>>> import numpy as np
>>> from numpy import linalg as LA
>>> np.set_printoptions(precision=2, suppress=True, linewidth=120)
>>> def rnd(a):
...     return np.round(a, 2) + 0
... 
>>> mat = np.array([[24, 1, 3, -9], [-8, -2, 4, 0], [5, -8, -23, 1], [-3, -6, -1, 4]])
>>> u = np.array([3, -3])
>>> print(np.polyval(u, mat[2]))
[ 12 -27 -72   0]
>>> print(np.correlate(mat[2], mat[1], "full"))
[   0   20  -42 -116  114  182   -8]
>>> print(np.array([np.convolve(row, u, "same") for row in mat]))
[[ 72 -69   6 -36]
 [-24  18  18 -12]
 [ 15 -39 -45  72]
 [ -9  -9  15  15]]
>>> print(np.convolve(mat[2], u))
[ 15 -39 -45  72  -3]
>>> print(np.cross(mat[2, :3], mat[1, :3]))
[-78 164 -74]
>>> w, vecs = LA.eig(mat)
>>> print(rnd(np.sort(LA.eigvals(LA.inv(mat)))))
[-0.2  -0.05  0.04  0.21]
>>> print(rnd(w))
[ 24.82 -21.49  -5.12   4.79]
>>> O, vecs = LA.qr(mat[:, :1])[0], LA.qr(mat[:, 1:])[0]
>>> sigma = LA.svd(O.T @ vecs, compute_uv=False)
>>> print(rnd(np.degrees(np.arccos(sigma.clip(0, 1)))))
[21.21]
>>> left, sigma, Vh = LA.svd(mat, full_matrices=False)
>>> print(rnd(sigma / sigma[0]))
[1.   0.9  0.22 0.11]
>>> print(rnd(np.cumsum(sigma ** 2) / np.sum(sigma ** 2)))
[0.53 0.97 0.99 1.  ]
>>> print(rnd(left.T @ mat @ Vh.T))
[[27.63  0.    0.    0.  ]
 [ 0.   24.93  0.    0.  ]
 [ 0.    0.    6.08  0.  ]
 [ 0.    0.    0.    3.12]]
>>> print(left.shape, sigma.shape, Vh.shape)
(4, 4) (4,) (4, 4)
>>> print((sigma > 1e-8).sum())
4
>>> print(np.allclose(left * sigma @ Vh, mat))
True
>>> print(rnd(left.T @ left))
[[1. 0. 0. 0.]
 [0. 1. 0. 0.]
 [0. 0. 1. 0.]
 [0. 0. 0. 1.]]
>>> print(rnd(sigma))
[27.63 24.93  6.08  3.12]
>>> print(rnd(Vh @ Vh.T))
[[1. 0. 0. 0.]
 [0. 1. 0. 0.]
 [0. 0. 1. 0.]
 [0. 0. 0. 1.]]
>>> P = np.triu(np.array([[1, -1, 1, -1], [-1, -2, 0, 0], [2, 3, 2, -1], [3, -3, -2, 2]]), 1) + np.eye(4)
>>> other = P @ mat @ LA.inv(P)
>>> print(np.trace(other), np.trace(mat))
3.0 3
>>> print(rnd(np.poly(other)))
[    1.    -3.  -559.   -91. 13074.]
>>> print(rnd(LA.det(other)))
13074.0
>>> print(other)
[[ 40.  41. -63. -35.]
 [ -8. -10.  12.   4.]
 [  8.   6. -30. -25.]
 [ -3.  -9.   2.   3.]]
>>> data = np.load("arr.npy")
>>> print(data)
[[ 6  0  2  3  0]
 [ 9  0  2  4  0]
 [15  0  2  6  0]
 [12  0  2  5  0]
 [ 3  0  2  2  0]
 [ 3  0  2  2  0]
 [ 9  0  2  4  0]
 [ 6  0  2  3  0]
 [ 0  1  2  1  0]
 [18  0  2  7  0]
 [ 9  0  2  4  0]
 [ 6  0  2  3  0]
 [12  0  2  5  0]
 [ 9  0  2  4  0]
 [15  0  2  6  0]
 [ 6  0  2  3  0]
 [ 6  0  2  3  0]
 [15  0  2  6  0]
 [18  0  2  7  0]
 [18  0  2  7  0]
 [15  0  2  6  0]
 [ 0  1  2  1  0]
 [ 6  0  2  3  0]
 [ 9  0  2  4  0]
 [12  0  2  5  0]
 [ 3  0  2  2  0]
 [15  0  2  6  0]
 [ 0  1  2  1  0]
 [ 6  0  2  3  0]
 [15  0  2  6  0]]
>>> print(np.argsort(-LA.norm(data, axis=0).round(6), kind="stable")[:3])
[0 3 2]
>>> K = np.array([[-2, 1, -3, 3, 3, 3],
...     [3, 0, 2, -3, 2, -1],
...     [-1, 0, -2, -1, 0, 3],
...     [3, 2, 0, 0, 2, -2]])
>>> x0 = np.array([6, -5, 6, 5, 3, -4])
>>> print(np.einsum("ij,j->i", K, x0))
[-23  25 -35  22]
>>> F = np.load("test13.npy")
>>> print(F)
[[16 17 19]
 [-6  5  1]
 [-2 11  7]
 [11 13 14]
 [-4  1 -1]]
>>> rk = LA.matrix_rank(F)
>>> print(rk)
2
>>> ns = LA.svd(F)[2][rk:].T
>>> print(rnd(F @ ns))
[[0.]
 [0.]
 [0.]
 [0.]
 [0.]]
>>> u, g = F[2], F[0]
>>> print(u @ u)
174
>>> p = (u @ g) / (u @ u) * u
>>> print(rnd(g - p))
[19.31 -1.21  7.41]
>>> print(rnd(p))
[-3.31 18.21 11.59]
>>> print(LA.matrix_rank(np.outer(u, g)))
1
>>> print(rnd(np.trace(LA.pinv(F) @ F)))
2.0
>>> print(np.argsort(-LA.norm(F, axis=0).round(6), kind="stable")[:3])
[2 1 0]
>>> print(LA.cond(F) > 100)
True
>>> print(rnd(LA.norm(F, 2) / LA.norm(F)))
0.95
>>> X = np.loadtxt("layer14.csv", delimiter=",")
>>> print(X)
[[-1.4  -1.14  3.16  2.24  3.1 ]
 [ 0.6   0.85 -3.17 -2.46 -3.18]
 [ 1.79  2.84 -3.54 -1.67 -3.27]
 [ 0.07 -0.29 -0.2  -0.35 -0.32]
 [ 0.78  1.86 -1.75 -0.59 -1.53]
 [ 1.26  2.27 -1.96 -0.52 -1.69]
 [ 1.34  1.59 -2.28 -1.17 -2.11]
 [-0.07  0.82  0.99  1.38  1.28]
 [-0.7  -0.68  1.98  1.44  2.  ]
 [ 1.7   1.14 -4.56 -3.49 -4.58]
 [-0.99 -1.6   2.34  1.25  2.19]
 [ 0.7   1.   -1.04 -0.38 -0.87]
 [-2.12 -2.48  4.72  2.9   4.54]
 [ 0.96  0.48 -2.48 -1.99 -2.49]
 [-0.89 -0.51  2.91  2.36  3.02]
 [ 0.88  1.66 -1.39 -0.36 -1.19]
 [ 0.41  0.57 -1.07 -0.65 -0.97]
 [ 1.03 -0.05 -3.41 -3.15 -3.75]
 [-0.12  0.   -0.74 -0.69 -0.77]
 [ 0.33  0.19 -1.41 -1.15 -1.37]
 [ 0.09  0.35 -0.67 -0.46 -0.71]
 [ 0.9   1.34 -2.03 -1.11 -1.85]]
>>> P = X @ LA.solve(X.T @ X, X.T)
>>> print(rnd(LA.eigvalsh(P)))
[0. 0. 0. 0. 0. 0. 0. 0. 0. 0. 0. 0. 0. 0. 0. 0. 0. 1. 1. 1. 1. 1.]
>>> print(np.allclose(P @ P, P))
True
>>> print(rnd(np.diag(P)))
[0.31 0.53 0.29 0.07 0.21 0.27 0.16 0.24 0.05 0.31 0.1  0.11 0.28 0.33 0.24 0.14 0.07 0.48 0.18 0.29 0.2  0.15]
>>> u = np.array([2, 0])
>>> print(np.cross(data[16, :3], data[8, :3]))
[ -2 -12   6]
>>> print(np.correlate(data[16], data[8], "full"))
[ 0  6 12  8  7  8  3  0  0]
>>> left, sigma, Vh = LA.svd(X, full_matrices=False)
>>> print(rnd(left.T @ X @ Vh.T))
[[19.35  0.    0.    0.    0.  ]
 [ 0.    4.44  0.    0.    0.  ]
 [ 0.    0.    0.78  0.    0.  ]
 [ 0.    0.    0.    0.17  0.  ]
 [ 0.    0.    0.    0.    0.04]]
>>> print(rnd(sigma / sigma[0]))
[1.   0.23 0.04 0.01 0.  ]
>>> print(left.shape, sigma.shape, Vh.shape)
(22, 5) (5,) (5, 5)
>>> print((sigma > 1e-8).sum())
5
>>> print(rnd(np.cumsum(sigma ** 2) / np.sum(sigma ** 2)))
[0.95 1.   1.   1.   1.  ]
>>> C2 = np.cov(X, rowvar=False)
>>> print(rnd(X.std(axis=0)))
[0.99 1.25 2.38 1.68 2.35]
>>> print(rnd(LA.eigvalsh(C2)[::-1]))
[16.4   0.9   0.03  0.    0.  ]
>>> print(C2.shape)
(5, 5)
>>> print(rnd(np.corrcoef(X.T)))
[[ 1.    0.89 -0.96 -0.86 -0.94]
 [ 0.89  1.   -0.78 -0.6  -0.74]
 [-0.96 -0.78  1.    0.97  1.  ]
 [-0.86 -0.6   0.97  1.    0.98]
 [-0.94 -0.74  1.    0.98  1.  ]]
>>> labels = X[:, 0] > np.median(X[:, 0])
>>> u = X[labels].mean(axis=0) - X[~labels].mean(axis=0)
>>> print(np.argsort(-np.abs(u).round(6), kind="stable"))
[2 4 3 1 0]
>>> print(((X - X.mean(axis=0)) @ u > 0).astype(int))
[0 1 1 0 1 1 1 0 0 1 0 1 0 1 0 1 1 1 0 1 0 1]
>>> print(labels.astype(int))
[0 1 1 0 1 1 1 0 0 1 0 1 0 1 0 1 0 1 0 0 0 1]
>>> arr = np.loadtxt("sample9.csv", delimiter=",")
>>> print(arr)
[[ 1. -2.  4. -8.]
 [ 1. -1.  1. -1.]
 [ 1.  0.  0.  0.]
 [ 1.  1.  1.  1.]
 [ 1.  2.  4.  8.]]
>>> C2 = arr.T @ arr
>>> print(np.allclose(C2, C2.T))
True
>>> print(np.trace(C2), (arr ** 2).sum())
179.0 179.0
>>> print(C2)
[[  5.   0.  10.   0.]
 [  0.  10.   0.  34.]
 [ 10.   0.  34.   0.]
 [  0.  34.   0. 130.]]
>>> print(np.diag(C2))
[  5.  10.  34. 130.]
